>>> import numpy as np
>>> import numpy.linalg as la
>>> np.set_printoptions(precision=3, suppress=True, linewidth=200)
>>> A = np.array([[1, -2, 4, -8], [1, -1, 1, -1], [1, 0, 0, 0], [1, 1, 1, 1]])
>>> # row 0 is much longer than the rest
>>> proj = np.triu(np.array([[4, -9, 1, 7], [-8, -4, -6, 8], [-2, -2, -6, 2], [-3, -2, -7, 0]]), 1) + np.eye(4)
>>> M2 = proj @ A @ la.inv(proj)
>>> la.matrix_rank(M2)
np.int64(4)
>>> M2
array([[   0.,   14.,   86., -276.],
       [   3.,   34.,  210., -706.],
       [   3.,   29.,  173., -597.],
       [   1.,   10.,   60., -206.]])
>>> round(float(la.det(M2)), 3)
12.0
>>> np.trace(M2), np.trace(A)
(np.float64(1.0), np.int64(1))
>>> proj @ A - A @ proj
array([[ -1.,  25., -15.,  17.],
       [  2.,  17.,   1.,   7.],
       [  2.,  11.,   1.,  -5.],
       [  0.,   9.,   5., -17.]])
>>> np.poly(M2)
array([ 1., -1.,  6., 22., 12.])
>>> np.argsort(-la.norm(M2, axis=0).round(6), kind="stable")[:3]
array([3, 2, 1])
>>> [round(float(x), 3) for x in la.svd(M2, compute_uv=False)[:3]]
[1029.932, 5.73, 0.693]
>>> la.matrix_rank(M2, rtol=0.1)
np.int64(1)
>>> round(float(la.norm(M2, 2) / la.norm(M2)), 3)
1.0
>>> x0 = np.array([0, 3, 3, 1])
>>> a = np.maximum(A @ x0, 0)
>>> A * (a > 1e-9)[:, None]
array([[0, 0, 0, 0],
       [0, 0, 0, 0],
       [0, 0, 0, 0],
       [1, 1, 1, 1]])
>>> np.flatnonzero(a > 1e-9)
array([3])
>>> np.maximum(A @ x0, 0) - np.maximum(-A @ x0, 0)
array([-2, -1,  0,  7])
>>> A.T @ a
array([7, 7, 7, 7])
>>> np.tanh(A @ x0)
array([-0.964, -0.762,  0.   ,  1.   ])
>>> a
array([0, 0, 0, 7])
>>> np.maximum(A @ (3 * x0), 0)
array([ 0,  0,  0, 21])
>>> arr = np.load("out12.npy")
>>> arr
array([[ -9.823,   0.059,  -8.369,  -7.042,   5.477,   4.299],
       [ -7.932,  -0.014,  -6.736,  -5.537,   4.568,   3.281],
       [ -2.35 ,  -0.028,  -1.928,  -1.73 ,   1.321,   0.991],
       [ 10.332,   0.016,   8.926,   7.392,  -5.968,  -4.44 ],
       [  5.998,   0.085,   5.228,   4.26 ,  -3.367,  -2.56 ],
       [ -2.557,  -0.106,  -2.294,  -1.82 ,   1.487,   1.007],
       [  9.116,  -0.057,   7.675,   6.462,  -5.17 ,  -3.88 ],
       [  4.968,  -0.071,   4.263,   3.541,  -2.803,  -2.118],
       [  0.349,   0.021,   0.252,   0.182,  -0.275,  -0.102],
       [ -1.025,   0.004,  -0.875,  -0.738,   0.554,   0.418],
       [ -5.043,  -0.041,  -4.481,  -3.669,   3.041,   2.285],
       [ -1.663,  -0.029,  -1.41 ,  -1.268,   0.946,   0.693],
       [ -1.667,   0.072,  -1.343,  -1.151,   0.814,   0.536],
       [ -8.926,   0.001,  -7.614,  -6.366,   5.169,   3.777],
       [  1.206,  -0.01 ,   1.223,   0.912,  -0.868,  -0.437],
       [  8.5  ,   0.01 ,   7.339,   6.098,  -4.827,  -3.543],
       [ -9.715,   0.036,  -8.351,  -7.052,   5.596,   4.143],
       [ 14.79 ,   0.015,  12.703,  10.69 ,  -8.509,  -6.391],
       [  5.332,   0.06 ,   4.663,   3.666,  -3.002,  -2.246],
       [ -7.617,  -0.093,  -6.564,  -5.602,   4.354,   3.365],
       [ -9.366,  -0.059,  -7.983,  -6.672,   5.364,   4.043],
       [ -0.989,  -0.033,  -0.775,  -0.495,   0.486,   0.334],
       [-10.41 ,   0.004,  -8.906,  -7.466,   5.979,   4.591],
       [  1.898,   0.105,   1.57 ,   1.146,  -1.092,  -0.758],
       [-12.513,  -0.093, -10.744,  -8.93 ,   7.154,   5.298],
       [ -8.354,  -0.002,  -7.154,  -6.006,   4.822,   3.663],
       [ -1.959,   0.003,  -1.652,  -1.409,   1.055,   0.851]])
>>> C2 = np.cov(arr, rowvar=False)
>>> arr.std(axis=0)
array([7.15 , 0.053, 6.137, 5.118, 4.096, 3.068])
>>> la.eigvalsh(C2)[::-1]
array([146.584,   0.007,   0.005,   0.003,   0.003,   0.001])
>>> np.median(arr, axis=0)
array([-1.667,  0.001, -1.41 , -1.268,  0.946,  0.693])
>>> proj = arr @ la.solve(arr.T @ arr, arr.T)
>>> round(float(np.trace(proj)), 3)
6.0
>>> Uu, s, Vt = la.svd(arr)
>>> s
array([63.003,  0.446,  0.349,  0.299,  0.263,  0.203])
>>> np.argmax(s[:-1] / (s[1:] + 1e-6)) + 1
np.int64(1)
>>> M2 = Uu[:, :1] @ np.diag(s[:1]) @ Vt[:1]
>>> la.matrix_rank(arr, rtol=0.05)
np.int64(1)
>>> round(la.norm(arr - M2) / la.norm(arr), 3)
np.float64(0.011)
>>> round(float(la.norm(arr - M2, 2)), 3), round(s[1], 3)
(0.446, np.float64(0.446))
>>> labels = arr[:, 0] > np.median(arr[:, 0])
>>> r0 = arr[labels].mean(axis=0) - arr[~labels].mean(axis=0)
>>> np.round((((arr - arr.mean(axis=0)) @ r0 > 0) == labels).mean(), 3)
np.float64(0.963)
>>> labels.astype(int)
array([0, 0, 0, 1, 1, 0, 1, 1, 1, 1, 0, 1, 0, 0, 1, 1, 0, 1, 1, 0, 0, 1, 0, 1, 0, 0, 0])
>>> np.argsort(-np.abs(r0).round(6), kind="stable")
array([0, 2, 3, 4, 5, 1])
>>> ((arr - arr.mean(axis=0)) @ r0 > 0).astype(int)
array([0, 0, 0, 1, 1, 0, 1, 1, 1, 1, 0, 0, 0, 0, 1, 1, 0, 1, 1, 0, 0, 1, 0, 1, 0, 0, 0])
>>> J = np.loadtxt("w.csv", delimiter=",")
>>> J
array([[0., 0., 2., 2., 0.],
       [0., 0., 8., 0., 2.]])
>>> # columns 0 and 1 are equal
>>> def softmax(z):
...     e = np.exp(z - z.max(axis=-1, keepdims=True))
...     return e / e.sum(axis=-1, keepdims=True)
... 
>>> np.round(softmax(10 * J[1]), 3) + 0
array([0., 0., 1., 0., 0.])
>>> softmax(J).sum(axis=1)
array([1., 1.])
>>> att = J @ J.T / np.sqrt(5)
>>> np.round(softmax(att + np.triu(np.full(att.shape, -np.inf), 1)), 3) + 0
array([[1., 0.],
       [0., 1.]])
>>> np.round(softmax(att)[1] @ J, 3) + 0
array([0., 0., 8., 0., 2.])
>>> M2 = arr / np.sqrt((arr ** 2).mean(axis=1, keepdims=True))
>>> M2[17]
array([ 1.47 ,  0.001,  1.262,  1.062, -0.846, -0.635])
>>> feats = np.loadtxt("sample13.csv", delimiter=",")
>>> feats
array([[ 1.72 , -1.151, -0.076, -1.623, -0.373,  0.975, -0.994],
       [-1.229, -1.628,  0.77 ,  1.214, -0.188, -1.561, -0.548],
       [-1.615,  0.003, -0.575,  1.406, -0.995,  0.063, -1.758],
       [ 0.892, -0.161,  0.428,  0.152,  1.128,  0.895,  2.429],
       [ 0.746,  1.689,  0.497,  1.453, -0.001,  0.145,  1.792],
       [-0.366, -0.783,  1.127, -1.49 ,  0.001,  1.806,  1.224],
       [ 0.473, -2.357, -1.391,  0.731,  0.131,  0.829,  0.22 ],
       [-0.941,  0.622,  0.073,  0.316,  1.756, -1.68 ,  1.311],
       [ 0.02 , -0.189, -0.148,  2.172, -1.243,  0.087,  1.635],
       [ 2.445,  0.889, -0.353,  0.623, -0.786, -0.92 ,  0.504],
       [-1.217, -2.129, -1.166, -0.115,  0.957,  0.797,  0.247],
       [-0.823,  1.122, -1.146, -1.518,  0.555,  0.738,  1.611],
       [ 0.768,  1.131,  0.869, -1.693, -0.889,  1.08 ,  1.246],
       [-0.388, -1.888,  0.27 , -0.278, -1.416, -1.768, -0.059],
       [-0.741, -0.286, -1.251, -0.238, -0.234, -2.189,  1.379],
       [-0.836,  1.881, -1.517, -0.66 ,  0.023, -1.33 , -0.51 ],
       [-0.272, -0.317,  1.147,  1.764,  1.369, -1.535, -0.408],
       [ 0.795,  0.904,  1.299,  0.514,  2.228, -0.368, -0.708],
       [ 1.846, -0.365, -1.595, -0.998,  0.771,  1.122, -0.254],
       [ 0.868, -0.971, -1.267, -0.407,  1.084,  1.498, -1.454],
       [ 0.841,  0.752,  1.589,  1.69 ,  1.148,  0.283,  0.975],
       [-0.161, -0.707, -0.478,  2.786, -0.184,  0.245, -0.622],
       [ 0.717, -0.481, -1.299,  1.507,  0.066,  0.413,  2.03 ],
       [ 1.51 , -0.669,  1.368, -0.041, -0.67 , -1.139, -1.629],
       [-0.867,  1.035, -1.075, -0.752, -2.3  ,  0.411, -0.003],
       [-1.415,  0.51 ,  0.792, -0.651, -1.438,  0.122, -1.898],
       [-1.812,  0.864,  0.727, -0.288,  0.636, -0.144,  1.983],
       [ 0.802, -1.363, -0.034, -0.853,  0.898, -2.01 ,  0.96 ],
       [ 1.726, -1.904, -0.043, -0.459, -0.207, -1.409,  0.393],
       [ 0.055, -1.683, -1.527, -1.764, -0.798,  0.009, -0.29 ],
       [-0.984,  1.503, -1.41 , -1.283, -1.378,  0.491, -0.001],
       [-1.421,  0.409, -0.75 , -0.089,  0.078,  2.289,  0.999]])
>>> labels = feats[:, 3] > np.median(feats[:, 3])
>>> r0 = feats[labels].mean(axis=0) - feats[~labels].mean(axis=0)
>>> labels.astype(int)
array([0, 1, 1, 1, 1, 0, 1, 1, 1, 1, 1, 0, 0, 0, 0, 0, 1, 1, 0, 0, 1, 1, 1, 1, 0, 0, 0, 0, 0, 0, 0, 1])
>>> np.round((((feats - feats.mean(axis=0)) @ r0 > 0) == labels).mean(), 3)
np.float64(0.906)
>>> ((feats - feats.mean(axis=0)) @ r0 > 0).astype(int)
array([0, 1, 1, 1, 1, 0, 1, 1, 1, 1, 0, 0, 0, 0, 0, 0, 1, 1, 0, 0, 1, 1, 1, 1, 0, 0, 1, 0, 0, 0, 0, 0])
>>> M2 = np.c_[feats[:, :2] @ np.array([[-2, 0], [-1, 2]]), np.array([3, 9, 0, 6, -4, 0, -7, -7, -3, 5, 8, -1, 7, 9, 6, 3, 8, 7, -9, -1, 6, -7, -3, -8, -2, -5, -6, -6, 0, 2, 4, -8])]
>>> M2
array([[-2.289, -2.302,  3.   ],
       [ 4.086, -3.256,  9.   ],
       [ 3.227,  0.006,  0.   ],
       [-1.623, -0.322,  6.   ],
       [-3.181,  3.378, -4.   ],
       [ 1.515, -1.566,  0.   ],
       [ 1.411, -4.714, -7.   ],
       [ 1.26 ,  1.244, -7.   ],
       [ 0.149, -0.378, -3.   ],
       [-5.779,  1.778,  5.   ],
       [ 4.563, -4.258,  8.   ],
       [ 0.524,  2.244, -1.   ],
       [-2.667,  2.262,  7.   ],
       [ 2.664, -3.776,  9.   ],
       [ 1.768, -0.572,  6.   ],
       [-0.209,  3.762,  3.   ],
       [ 0.861, -0.634,  8.   ],
       [-2.494,  1.808,  7.   ],
       [-3.327, -0.73 , -9.   ],
       [-0.765, -1.942, -1.   ],
       [-2.434,  1.504,  6.   ],
       [ 1.029, -1.414, -7.   ],
       [-0.953, -0.962, -3.   ],
       [-2.351, -1.338, -8.   ],
       [ 0.699,  2.07 , -2.   ],
       [ 2.32 ,  1.02 , -5.   ],
       [ 2.76 ,  1.728, -6.   ],
       [-0.241, -2.726, -6.   ],
       [-1.548, -3.808,  0.   ],
       [ 1.573, -3.366,  2.   ],
       [ 0.465,  3.006,  4.   ],
       [ 2.433,  0.818, -8.   ]])
>>> np.round(la.norm(M2 - feats @ la.lstsq(feats, M2)[0], axis=0), 3) + 0
array([ 0.   ,  0.   , 30.903])
>>> dist = la.norm(M2[:, None] - M2[None], axis=-1)
>>> np.flatnonzero(dist[30] < dist.mean() / 2)
array([15, 20, 30])
>>> dist.mean(axis=1).argmax()
np.int64(1)
>>> la.matrix_rank(dist ** 2)
np.int64(5)
>>> dist[30].round(6).argsort(kind="stable")[:4]
array([30, 15, 20, 14])
>>> dist.shape
(32, 32)
>>> (dist + 1e9 * np.eye(32)).round(6).argmin(axis=1)
array([28, 10,  5, 20, 24,  2, 27, 31, 22, 20,  1, 24, 17,  1, 16, 30, 14, 12, 23, 22, 17, 27,  8, 18, 11, 26, 25, 21, 19,  5, 15,  7])
>>> dist[:5, :5]
array([[ 0.   ,  8.806,  6.69 ,  3.656,  9.059],
       [ 8.806,  0.   ,  9.611,  7.085, 16.304],
       [ 6.69 ,  9.611,  0.   ,  7.722,  8.272],
       [ 3.656,  7.085,  7.722,  0.   , 10.776],
       [ 9.059, 16.304,  8.272, 10.776,  0.   ]])
>>> data = np.load("run19.npy")
>>> data
array([[ 1,  0,  1,  0,  1,  0],
       [ 1,  2,  1,  2,  1,  2],
       [-2, -2, -2, -2, -2, -2],
       [ 1,  0,  1,  0,  1,  0],
       [ 1,  2,  1,  2,  1,  2],
       [-2, -2, -2, -2, -2, -2]])
>>> rng = np.random.default_rng(5566)
>>> M2 = data + rng.integers(-2, 3, (6, 2)) @ rng.integers(-2, 3, (2, 6))
>>> M2
array([[ 4,  0,  3,  0,  0, -4],
       [ 3,  2,  5,  6,  3,  2],
       [ 3, -2,  4,  2, -1, -6],
       [ 4,  0,  5,  3,  2, -2],
       [ 1,  2,  3,  5,  3,  4],
       [-2, -2,  0,  1,  0,  0]])
>>> np.abs(M2 - data).sum(axis=1)
array([10, 12, 20, 13,  9,  9])
>>> la.matrix_rank(M2 - data, tol=1e-8)
np.int64(2)
>>> np.round(la.svd(M2 - data, compute_uv=False), 3) + 0
array([13.825,  7.34 ,  0.   ,  0.   ,  0.   ,  0.   ])
>>> rk = la.matrix_rank(M2)
>>> rk
np.int64(4)
>>> null = la.svd(M2)[2][rk:].T
>>> null.shape
(6, 2)
>>> [int(la.matrix_rank(M2[:, :j + 1])) for j in range(6)]
[1, 2, 3, 4, 4, 4]
>>> null @ null.T
array([[ 0.383, -0.317, -0.267,  0.133, -0.117,  0.183],
       [-0.317,  0.283,  0.133, -0.067,  0.183, -0.217],
       [-0.267,  0.133,  0.533, -0.267, -0.267,  0.133],
       [ 0.133, -0.067, -0.267,  0.133,  0.133, -0.067],
       [-0.117,  0.183, -0.267,  0.133,  0.383, -0.317],
       [ 0.183, -0.217,  0.133, -0.067, -0.317,  0.283]])
>>> [int(la.matrix_rank(M2[:i])) for i in range(1, len(M2) + 1)]
[1, 2, 3, 4, 4, 4]
>>> M2 = data[0, 0] * data[1:] - np.outer(data[1:, 0], data[0])
>>> M2
array([[ 0,  2,  0,  2,  0,  2],
       [ 0, -2,  0, -2,  0, -2],
       [ 0,  0,  0,  0,  0,  0],
       [ 0,  2,  0,  2,  0,  2],
       [ 0, -2,  0, -2,  0, -2]])
>>> la.matrix_rank(M2), la.matrix_rank(data)
(np.int64(1), np.int64(2))
>>> np.flatnonzero(~M2.round(6).any(axis=1))
array([2])
>>> M2 = np.array([[5, 5, 5], [-3, 4, 5], [2, 1, -3], [3, 3, -4], [3, 1, -1], [0, 4, 2]])
>>> cent = np.array([[1, 2, -2, 0, -3, 3, 1],
...     [-2, -2, 1, 2, -1, 2, -2],
...     [1, -1, 1, -1, -1, 0, -2]])
>>> mat = M2 @ cent + 0.3 * rng.normal(size=(6, 7))
>>> mat
array([[ -0.224,  -4.847,   0.027,   5.022, -25.153,  24.606, -14.746],
       [ -5.448, -19.076,  15.077,   3.048,   0.251,  -1.225, -21.082],
       [ -3.286,   4.559,  -5.582,   5.295,  -3.71 ,   7.998,   5.867],
       [ -6.565,   3.883,  -7.252,   9.868,  -7.922,  15.306,   4.91 ],
       [  0.438,   5.141,  -6.182,   2.938,  -9.127,  11.123,   3.33 ],
       [ -5.735,  -9.782,   6.03 ,   5.675,  -5.775,   8.281, -12.454]])
>>> M2 = mat / la.norm(mat, axis=1, keepdims=True)
>>> C2 = M2 @ M2.T
>>> C2[1]
array([ 0.302,  1.   , -0.581, -0.32 , -0.483,  0.825])
>>> np.argwhere(np.triu(np.abs(C2) > 0.95, 1))
array([[2, 3]])
>>> la.norm(M2, axis=1)
array([1., 1., 1., 1., 1., 1.])
>>> np.round(np.degrees(np.arccos(np.clip(C2[1, 3], -1, 1))), 3)
np.float64(108.688)
>>> (np.abs(C2) > 0.9).astype(int)
array([[1, 0, 0, 0, 0, 0],
       [0, 1, 0, 0, 0, 0],
       [0, 0, 1, 1, 0, 0],
       [0, 0, 1, 1, 0, 0],
       [0, 0, 0, 0, 1, 0],
       [0, 0, 0, 0, 0, 1]])
>>> r0 = np.array([0, 4, 3])
>>> np.polyval(r0, mat[4])
array([  4.752,  23.563, -21.727,  14.753, -33.508,  47.492,  16.319])
>>> Uu, s, Vt = la.svd(arr, full_matrices=False)
>>> np.round(Uu.T @ Uu, 3) + 0
array([[1., 0., 0., 0., 0., 0.],
       [0., 1., 0., 0., 0., 0.],
       [0., 0., 1., 0., 0., 0.],
       [0., 0., 0., 1., 0., 0.],
       [0., 0., 0., 0., 1., 0.],
       [0., 0., 0., 0., 0., 1.]])
>>> np.abs(Uu[:, 0]).round(6).argmax()
np.int64(17)
>>> np.cumsum(s ** 2) / np.sum(s ** 2)
array([1., 1., 1., 1., 1., 1.])
>>> np.allclose(Uu * s @ Vt, arr)
True
